$ python -q
>>> import numpy as np
>>> from numpy import linalg as LA
>>> np.set_printoptions(precision=3, suppress=True, linewidth=200, legacy="1.25")
>>> mat = np.array([[-1.0, 1.0, 0.0, 0.0, 0.0],
...     [0.0, -1.0, 1.0, 0.0, 0.0],
...     [0.0, 0.0, -1.0, 1.0, 0.0],
...     [0.0, 0.0, 0.0, -1.0, 1.0],
...     [0.0, 0.0, 0.0, 0.0, -1.0]])
>>> np.prod(np.diag(mat)), round(float(LA.det(mat)), 3)
(-1.0, -1.0)
>>> LA.matrix_rank(mat - mat[0, 0] * np.eye(5))
4
>>> [int(LA.matrix_rank(LA.matrix_power(mat, p))) for p in range(1, 6)]
[5, 5, 5, 5, 5]
>>> np.sort(LA.eigvals(mat))
array([-1., -1., -1., -1., -1.])
>>> vals, V = LA.eig(mat)
>>> np.prod(vals)
-1.0
>>> proj = np.triu(np.array([[-2, -2, 0, -3, -1],
...     [-3, -4, -5, 3, 5],
...     [-2, -2, 4, -3, 3],
...     [-1, 0, 4, 3, 4],
...     [-2, -5, 2, -5, 2]]), 1) + np.eye(5)
>>> A2 = proj @ mat @ LA.inv(proj)
>>> proj @ mat - mat @ proj
array([[ 0.,  0.,  3., -3., -8.],
       [ 0.,  0.,  0., -2.,  0.],
       [ 0.,  0.,  0.,  0., -7.],
       [ 0.,  0.,  0.,  0.,  0.],
       [ 0.,  0.,  0.,  0.,  0.]])
>>> LA.matrix_rank(A2)
5
>>> rng = np.random.default_rng(1)
>>> z = rng.permutation(5)
>>> A2 = mat[:, z] * rng.choice([-1, 1], 5)
>>> A2
array([[ 0., -1., -1., -0.,  0.],
       [ 0.,  0.,  1., -1.,  0.],
       [ 0.,  0., -0.,  1.,  1.],
       [ 1.,  0., -0., -0., -1.],
       [-1.,  0., -0., -0.,  0.]])
>>> Uu, _, Vh = LA.svd(mat.T @ A2)
>>> np.round(LA.lstsq(mat, A2)[0], 3) + 0
array([[ 0.,  1.,  0.,  0.,  0.],
       [ 0.,  0., -1.,  0.,  0.],
       [ 0.,  0.,  0., -1.,  0.],
       [ 0.,  0.,  0.,  0.,  1.],
       [ 1.,  0.,  0.,  0.,  0.]])
>>> M = np.array([[1, 12, 7, 0],
...     [0, 0, 4, 0],
...     [3, 9, 4, 0],
...     [0, 0, 7, 0],
...     [0, 15, 16, 0],
...     [0, 9, 10, 0],
...     [4, 2, 0, 0],
...     [0, 9, 16, 4],
...     [0, 0, 7, 0],
...     [1, 12, 7, 0],
...     [0, 11, 14, 0],
...     [0, 5, 8, 0],
...     [0, 12, 19, 6],
...     [0, 7, 12, 0]])
>>> Z = M[[3, 2]].astype(float)
>>> for _ in range(6):
...     z = LA.norm(M[:, None] - Z, axis=-1).argmin(axis=1)
...     Z = np.array([M[z == j].mean(axis=0) for j in range(2)])
... 
>>> z
array([1, 0, 0, 0, 1, 1, 0, 1, 0, 1, 1, 0, 1, 1])
>>> Z
array([[ 1.167,  2.667,  5.   ,  0.   ],
       [ 0.25 , 10.875, 12.625,  1.25 ]])
>>> np.abs(Z[1] - Z[0]).argmax()
1
>>> th = np.radians(30)
>>> Rm = np.eye(4)
>>> Rm[3, 3] = Rm[1, 1] = np.cos(th)
>>> Rm[3, 1], Rm[1, 3] = -np.sin(th), np.sin(th)
>>> Rm
array([[ 1.   ,  0.   ,  0.   ,  0.   ],
       [ 0.   ,  0.866,  0.   ,  0.5  ],
       [ 0.   ,  0.   ,  1.   ,  0.   ],
       [ 0.   , -0.5  ,  0.   ,  0.866]])
>>> A2 = M @ Rm.T
>>> np.allclose(M @ M.T, A2 @ A2.T)
True
>>> LA.svd(M, compute_uv=False), LA.svd(A2, compute_uv=False)
(array([50.802, 12.451,  5.375,  4.269]), array([50.802, 12.451,  5.375,  4.269]))
>>> q, Rm = LA.qr(M)
>>> np.trace(q @ q.T)
4.0
>>> Rm
array([[ -5.196, -11.355,  -5.004,   0.   ],
       [  0.   , -31.146, -36.19 ,  -3.468],
       [  0.   ,   0.   , -16.438,  -3.194],
       [  0.   ,   0.   ,   0.   ,   5.456]])
>>> q.shape, Rm.shape
((14, 4), (4, 4))
>>> A2 = np.array([[8, -2, 2, 7, -8],
...     [-6, 9, -5, -7, -4],
...     [6, 3, 7, 3, -8],
...     [2, -7, 5, 4, 4],
...     [2, -6, -2, 8, -3]])
>>> arr = A2 - A2.T
>>> arr
array([[  0,   4,  -4,   5, -10],
       [ -4,   0,  -8,   0,   2],
       [  4,   8,   0,  -2,  -6],
       [ -5,   0,   2,   0,  -4],
       [ 10,  -2,   6,   4,   0]])
>>> vec = np.array([1, 2, 2, 1, 1])
>>> round(float(LA.det(arr)), 3)
0.0
>>> vec @ arr @ vec
0
>>> np.round(LA.eigvals(arr).real, 3) + 0
array([0., 0., 0., 0., 0.])
>>> q = LA.solve(np.eye(5) - arr, np.eye(5) + arr)
>>> round(LA.det(q), 3)
1.0
>>> round(float(LA.norm(mat) ** 2 / LA.norm(mat, 2) ** 2), 3)
2.444
>>> LA.norm(mat, axis=1)
array([1.414, 1.414, 1.414, 1.414, 1.   ])
>>> np.round(LA.norm(mat, 2), 3)
1.919
>>> LA.norm(mat, axis=1).argmax()
0
>>> A2 = np.array([[5, 6, 5], [-6, -9, -9], [6, -1, 9], [0, -8, -2], [-2, 4, -6]])
>>> arr @ A2
array([[ -28, -112,  -22],
       [ -72,   -8, -104],
       [ -16,  -56,  -12],
       [  -5,  -48,   17],
       [  98,   40,  114]])
>>> np.einsum("ik,kj->ji", arr, A2)
array([[ -28,  -72,  -16,   -5,   98],
       [-112,   -8,  -56,  -48,   40],
       [ -22, -104,  -12,   17,  114]])
>>> np.einsum("ij,ij->i", arr, arr)
array([157,  84, 120,  45, 156])
>>> A2.T @ arr.T
array([[ -28,  -72,  -16,   -5,   98],
       [-112,   -8,  -56,  -48,   40],
       [ -22, -104,  -12,   17,  114]])
>>> LA.matrix_rank(np.vstack([arr, A2.T]))
5
>>> round(float(LA.norm(arr, 2)), 3)
15.075
>>> np.round(LA.norm(arr, "nuc"), 3)
44.813
>>> LA.norm(arr, axis=1).argmax()
0
>>> X = np.load("arr.npy")
>>> X
array([[3, 1, 0, 0, 0, 0],
       [3, 0, 0, 0, 0, 0],
       [2, 1, 0, 0, 0, 0],
       [0, 0, 3, 1, 0, 0],
       [0, 0, 3, 0, 0, 0],
       [0, 0, 2, 1, 0, 0],
       [0, 0, 0, 0, 3, 1],
       [0, 0, 0, 0, 3, 0],
       [0, 0, 0, 0, 2, 1]])
>>> proj = X @ LA.solve(X.T @ X, X.T)
>>> LA.matrix_rank(np.eye(9) - proj)
3
>>> proj
array([[ 0.526,  0.158,  0.474,  0.   ,  0.   ,  0.   ,  0.   ,  0.   ,  0.   ],
       [ 0.158,  0.947, -0.158,  0.   ,  0.   ,  0.   ,  0.   ,  0.   ,  0.   ],
       [ 0.474, -0.158,  0.526,  0.   ,  0.   ,  0.   ,  0.   ,  0.   ,  0.   ],
       [ 0.   ,  0.   ,  0.   ,  0.526,  0.158,  0.474,  0.   ,  0.   ,  0.   ],
       [ 0.   ,  0.   ,  0.   ,  0.158,  0.947, -0.158,  0.   ,  0.   ,  0.   ],
       [ 0.   ,  0.   ,  0.   ,  0.474, -0.158,  0.526,  0.   ,  0.   ,  0.   ],
       [ 0.   ,  0.   ,  0.   ,  0.   ,  0.   ,  0.   ,  0.526,  0.158,  0.474],
       [ 0.   ,  0.   ,  0.   ,  0.   ,  0.   ,  0.   ,  0.158,  0.947, -0.158],
       [ 0.   ,  0.   ,  0.   ,  0.   ,  0.   ,  0.   ,  0.474, -0.158,  0.526]])
>>> np.round(LA.eigvalsh(proj), 3) + 0
array([0., 0., 0., 1., 1., 1., 1., 1., 1.])
>>> np.allclose(proj @ proj, proj)
True
>>> np.trace(proj)
6.0
>>> vals, V = LA.eigh(proj)
>>> round(vals.sum(), 3), np.trace(proj)
(6.0, 6.0)
>>> np.unique(vals.round(6) + 0, return_counts=True)[1]
array([3, 6])
>>> np.round(LA.svd(proj, compute_uv=False), 3) + 0
array([1., 1., 1., 1., 1., 1., 0., 0., 0.])
>>> LA.eigvalsh(proj + -3 * np.eye(9))
array([-3., -3., -3., -2., -2., -2., -2., -2., -2.])
>>> np.round(LA.eigvalsh(proj @ proj), 3) + 0
array([0., 0., 0., 1., 1., 1., 1., 1., 1.])
